% python3 -q
>>> import numpy as np
>>> import numpy.linalg as la
>>> np.set_printoptions(precision=2, suppress=True, linewidth=160, legacy="1.25")
>>> rd = lambda a: np.round(a, 2) + 0
>>> data = np.loadtxt("layer14.csv", delimiter=",")
>>> data
array([[-19.18, -39.82, -60.41],
       [-19.87, -39.46, -58.91],
       [-20.2 , -39.23, -60.19],
       [-20.79, -41.28, -58.15],
       [-22.68, -39.13, -60.36],
       [-20.47, -39.4 , -60.13],
       [-20.08, -41.12, -60.42],
       [-19.98, -40.94, -60.24],
       [-18.69, -39.95, -60.16],
       [-20.07, -38.52, -59.81],
       [-20.35, -37.53, -59.59],
       [-19.53, -40.39, -60.1 ],
       [-19.09, -39.36, -61.32],
       [-19.08, -41.95, -58.98],
       [-21.04, -40.43, -59.06],
       [-20.43, -39.36, -58.56],
       [-20.23, -39.  , -60.2 ],
       [-19.68, -40.12, -60.25],
       [-21.9 , -41.44, -59.97],
       [-20.68, -38.71, -60.93],
       [-20.25, -39.31, -60.56],
       [-19.67, -39.62, -60.12],
       [-20.09, -39.67, -61.34],
       [-19.95, -40.02, -60.33],
       [-19.43, -40.65, -57.82],
       [-20.24, -40.64, -60.37],
       [-20.94, -39.01, -60.52]])
>>> Xc = data - data.mean(axis=0)
>>> evecs = la.svd(Xc)[2][:1]
>>> B = Xc - Xc @ evecs.T @ evecs
>>> rd(la.norm(B) / la.norm(Xc))
0.72
>>> rd(np.diag(evecs.T @ evecs))
array([0.03, 0.7 , 0.27])
>>> rd((Xc @ evecs.T).std(axis=0))
array([1.06])
>>> print(rd(np.cov(Xc @ evecs.T, rowvar=False)))
1.17
>>> B = np.array([[3, 0], [3, 1]])
>>> W2 = np.array([[2, 2], [7, 5]])
>>> K = np.block([[B, np.array([[2, 3], [0, -2]])], [np.zeros((2, 2)), W2]])
>>> K
array([[ 3.,  0.,  2.,  3.],
       [ 3.,  1.,  0., -2.],
       [ 0.,  0.,  2.,  2.],
       [ 0.,  0.,  7.,  5.]])
>>> Q = K.astype(float).copy()
>>> for j in range(4):
...     Q[:, j] -= Q[:, :j] @ (Q[:, :j].T @ Q[:, j])
...     Q[:, j] /= la.norm(Q[:, j])
... 
>>> rd(Q)
array([[ 0.71, -0.71,  0.  ,  0.  ],
       [ 0.71,  0.71,  0.  ,  0.  ],
       [ 0.  ,  0.  ,  0.27,  0.96],
       [ 0.  ,  0.  ,  0.96, -0.27]])
>>> evals, evecs = la.eig(K)
>>> rd(evals)
array([ 1.  ,  3.  , -0.53,  7.53])
>>> rd(np.sort(la.eigvals(K @ K)))
array([ 0.28,  1.  ,  9.  , 56.72])
>>> rd(np.sort(la.eigvals(K.T)))
array([-0.53,  1.  ,  3.  ,  7.53])
>>> X = np.load("block6.npy")
>>> X
array([[ 3., -3.],
       [ 0.,  1.]])
>>> x = np.array([5, 0])
>>> y = X @ x
>>> y
array([15.,  0.])
>>> rd(la.solve(X, 5 * y))
array([25.,  0.])
>>> rd(la.solve(X.T, X[0]))
array([1., 0.])
>>> print(rd(la.solve(X, y + X[:, 1])))
[5. 1.]
>>> print(rd(la.det(X[::-1])))
-3.0
>>> rd(la.det(X.T))
3.0
>>> f = np.array([3, 0])
>>> np.correlate(X[0], X[1], "full")
array([ 3., -3.,  0.])
>>> np.convolve(X[0], f)
array([ 9., -9.,  0.])
>>> print(np.polyval(f, X[0]))
[ 9. -9.]
>>> Q, Rm = la.qr(X)
>>> Q
array([[ 1.,  0.],
       [-0.,  1.]])
>>> abs(Rm[0, 0]), rd(la.norm(X[:, 0]))
(3.0, 3.0)
>>> print(np.allclose(Rm.T @ Rm, X.T @ X))
True
>>> Q.shape, Rm.shape
((2, 2), (2, 2))
>>> m1 = np.loadtxt("a.csv", delimiter=",")
>>> rd(m1)
array([[-0.61,  0.32,  0.73],
       [ 0.61, -0.4 ,  0.68],
       [ 0.51,  0.86,  0.05]])
>>> t3 = np.stack([m1, 4 * m1, m1[::-1]])
>>> la.matrix_rank(t3.reshape(3, -1))
2
>>> print(rd(t3.sum(axis=0)))
[[-2.54  2.44  3.69]
 [ 3.66 -2.4   4.11]
 [ 1.93  4.62  0.99]]
>>> la.matrix_rank(t3)
array([3, 3, 3])
>>> theta = np.deg2rad(2)
>>> E = np.eye(4)
>>> E[np.ix_([3, 0], [3, 0])] = [[np.cos(theta), -np.sin(theta)], [np.sin(theta), np.cos(theta)]]
>>> print(rd(E))
[[ 1.    0.    0.    0.03]
 [ 0.    1.    0.    0.  ]
 [ 0.    0.    1.    0.  ]
 [-0.03  0.    0.    1.  ]]
>>> B = la.inv(E)
>>> rd(la.cond(E))
1.0
>>> rd(la.inv(B))
array([[ 1.  ,  0.  ,  0.  ,  0.03],
       [ 0.  ,  1.  ,  0.  ,  0.  ],
       [ 0.  ,  0.  ,  1.  ,  0.  ],
       [-0.03,  0.  ,  0.  ,  1.  ]])
>>> rd(B)
array([[ 1.  ,  0.  ,  0.  , -0.03],
       [ 0.  ,  1.  ,  0.  ,  0.  ],
       [ 0.  ,  0.  ,  1.  ,  0.  ],
       [ 0.03,  0.  ,  0.  ,  1.  ]])
>>> (np.abs(B) > 1e-9).astype(int)
array([[1, 0, 0, 1],
       [0, 1, 0, 0],
       [0, 0, 1, 0],
       [1, 0, 0, 1]])
>>> rd(E @ B)
array([[1., 0., 0., 0.],
       [0., 1., 0., 0.],
       [0., 0., 1., 0.],
       [0., 0., 0., 1.]])
>>> x = np.array([0, 0, -1, 2])
>>> print(rd(la.inv(E)))
[[ 1.    0.    0.   -0.03]
 [ 0.    1.    0.    0.  ]
 [ 0.    0.    1.    0.  ]
 [ 0.03  0.    0.    1.  ]]
>>> rd(E.T @ (E @ x))
array([ 0.,  0., -1.,  2.])
>>> rd(la.norm(E))
2.0
>>> rd(E.sum(axis=0))
array([0.96, 1.  , 1.  , 1.03])
>>> rd(E - E[0])
array([[ 0.  ,  0.  ,  0.  ,  0.  ],
       [-1.  ,  1.  ,  0.  , -0.03],
       [-1.  ,  0.  ,  1.  , -0.03],
       [-1.03,  0.  ,  0.  ,  0.96]])
>>> rd(np.diff(E, axis=0))
array([[-1.  ,  1.  ,  0.  , -0.03],
       [ 0.  , -1.  ,  1.  ,  0.  ],
       [-0.03,  0.  , -1.  ,  1.  ]])
>>> rd(E.sum(axis=1))
array([1.03, 1.  , 1.  , 0.96])
>>> A = np.load("data.npy")
>>> print(A)
[[-1  0  0  0]
 [ 0  0  2  0]
 [ 0  1  0  0]
 [ 0  0  0  0]]
>>> rng = np.random.default_rng(71)
>>> z = rng.permutation(4)
>>> z
array([2, 1, 0, 3])
>>> B = A[z][:, z]
>>> rd(np.sort(np.abs(la.eigvals(B))))
array([0.  , 1.  , 1.41, 1.41])
>>> np.allclose(B, A)
False
>>> rd(la.det(B)), rd(la.det(A[z]))
(0.0, 0.0)
>>> np.trace(B)
-1
>>> print(rd(np.trace(la.pinv(A) @ A)))
3.0
>>> np.allclose(A[:-1].T @ la.lstsq(A[:-1].T, A[-1])[0], A[-1])
True
>>> try:
...     la.inv(A)
... except la.LinAlgError as e:
...     print(repr(e))
... 
LinAlgError('Singular matrix')
>>> left, sigma, Vt = la.svd(A)
>>> evecs = Vt[:(sigma > 1e-8).sum()]
>>> x = A[0] + 3 * A[2] + rng.integers(2) * np.eye(4)[1]
>>> x
array([-1.,  4.,  0.,  0.])
>>> la.matrix_rank(np.vstack([A, x]))
3
>>> np.diag(evecs.T @ evecs)
array([1., 1., 1., 0.])
>>> la.matrix_rank(A, rtol=0.1)
3
>>> np.argsort(-la.norm(A, axis=0).round(6), kind="stable")[:3]
array([2, 0, 1])
>>> M = np.loadtxt("out11.csv", delimiter=",")
>>> M
array([[ 2., -6.,  7.],
       [ 2., -6.,  7.],
       [-1.,  0., -5.]])
>>> gram = M.T @ M
>>> rd(la.svd(M, compute_uv=False) ** 2)
array([194.27,   9.73,   0.  ])
>>> np.allclose(gram, gram.T)
True
>>> B = np.array([[0, 0], [1, 0], [1, 1]])
>>> np.einsum("ij,ij->i", M, M)
array([89., 89., 26.])
>>> print(np.einsum("ij->j", M))
[  3. -12.   9.]
>>> np.einsum("ik,kj->ij", M, B)
array([[ 1.,  7.],
       [ 1.,  7.],
       [-5., -5.]])
>>> np.einsum("ik,kj->ji", M, B)
array([[ 1.,  1., -5.],
       [ 7.,  7., -5.]])
>>> B.T @ M.T
array([[ 1.,  1., -5.],
       [ 7.,  7., -5.]])
>>> la.lstsq(M[:-1].T, M[-1])[2]
1
>>> np.abs(np.diag(la.qr(M)[1])) > 1e-9
array([ True,  True, False])
>>> print(np.unique(M.round(6), axis=0).shape)
(2, 3)
>>> arr = np.load("run16.npy")
>>> print(arr)
[[1 0 0 0]
 [2 1 0 0]
 [5 0 1 0]
 [4 4 5 1]]
>>> proj = np.triu(np.array([[6, 4, 3, -2], [7, -7, -4, 7], [-9, -2, 9, -2], [-3, -4, -3, -4]]), 1) + np.eye(4)
>>> B = proj @ arr @ la.inv(proj)
>>> proj @ arr - arr @ proj
array([[ 15.,  -8., -10.,   0.],
       [  8.,  20.,  29.,   4.],
       [ -8., -28., -25.,  10.],
       [  0., -16.,   4., -10.]])
>>> la.matrix_rank(B)
4
>>> print(np.trace(B), np.trace(arr))
4.0 4
>>> rd(np.poly(B))
array([ 1., -4.,  6., -4.,  1.])
